>>> import numpy as np
>>> from numpy import linalg as LA
>>> np.set_printoptions(precision=1, suppress=True, linewidth=200, legacy="1.25")
>>> F = np.load("run16.npy")
>>> F
array([[-0.1,  0.2, -0.5],
       [-0.7,  0.9,  0.7],
       [ 0.1, -0.2, -0.4],
       [ 0.1, -0.2,  0.3],
       [ 0.4, -0.6,  0.4],
       [ 0. ,  0.1, -0.6],
       [ 0.1, -0.1, -0.4],
       [ 0.2, -0.3,  0.8],
       [-0.4,  0.6,  0.9],
       [ 0. ,  0.1, -0.6],
       [ 0.2, -0.4,  0.9],
       [ 0. ,  0.1, -0.9],
       [-0.1,  0.3,  0.7],
       [ 0.1, -0.1, -0.8],
       [ 0.4, -0.6,  0.8],
       [ 0. ,  0.1, -0.4],
       [ 0.1, -0.2,  0.8],
       [-0.4,  0.6,  0.2]])
>>> D = LA.norm(F[:, None] - F[None], axis=-1)
>>> LA.norm(F - F.mean(axis=0), axis=1)
array([0.6, 1.3, 0.6, 0.3, 0.8, 0.7, 0.5, 0.8, 1.1, 0.7, 0.9, 1. , 0.7, 0.9, 1. , 0.5, 0.7, 0.7])
>>> LA.matrix_rank(D ** 2)
5
>>> D.shape
(18, 18)
>>> np.flatnonzero(D[11] < D.mean() / 2)
array([ 0,  5,  9, 11, 13])
>>> D.mean(axis=1).argmax()
1
>>> (D + 1e9 * np.eye(18)).round(6).argmin(axis=1)
array([ 5,  8,  6, 16, 14,  9,  2, 10,  1,  5,  7, 13,  8, 11, 10,  0,  7,  1])
>>> Xc = F - F.mean(axis=0)
>>> left, sigma, Vh = LA.svd(Xc, full_matrices=False)
>>> (np.sign(left[:, 0]) == np.sign(left[0, 0])).astype(int)
array([1, 0, 1, 0, 0, 1, 1, 0, 0, 1, 0, 1, 0, 1, 0, 1, 0, 0])
>>> np.searchsorted(np.cumsum(sigma ** 2) / (sigma ** 2).sum(), 0.9) + 1
2
>>> LA.matrix_rank(Xc)
3
>>> Xc = (F - F.mean(axis=0)) / F.std(axis=0)
>>> Xc.std(axis=0)
array([1., 1., 1.])
>>> beta = LA.lstsq(np.delete(Xc, 1, axis=1), Xc[:, 1])[0]
>>> beta
array([-1. , -0.1])
>>> np.abs(beta).argmax()
0
>>> x = np.array([2, 1, 2])
>>> rhs = F @ x
>>> LA.lstsq(F, rhs)[0]
array([2., 1., 2.])
>>> rhs
array([-1. ,  0.9, -0.8,  0.6,  1. , -1.1, -0.7,  1.7,  1.6, -1.1,  1.8, -1.7,  1.5, -1.5,  1.8, -0.7,  1.6,  0.2])
>>> rng = np.random.default_rng(561)
>>> rhs = rhs + 0.1 * rng.normal(size=18)
>>> rhs
array([-0.9,  1. , -0.6,  0.6,  1.1, -1. , -0.7,  1.9,  1.7, -1.2,  1.8, -1.8,  1.5, -1.5,  1.7, -0.7,  1.5,  0.2])
>>> beta, *_ = LA.lstsq(F, rhs)
>>> [round(float(LA.norm(LA.solve(F.T @ F + lam * np.eye(3), F.T @ rhs))), 2) for lam in (0, 1, 10, 100)]
[2.81, 1.73, 0.85, 0.14]
>>> np.round(F.T @ (rhs - F @ beta), 1) + 0
array([0., 0., 0.])
>>> beta
array([1.8, 0.9, 2. ])
>>> beta.round()
array([2., 1., 2.])
>>> lab = F[:, 0] > np.median(F[:, 0])
>>> u = F[lab].mean(axis=0) - F[~lab].mean(axis=0)
>>> np.round((((F - F.mean(axis=0)) @ u > 0) == lab).mean(), 1)
0.9
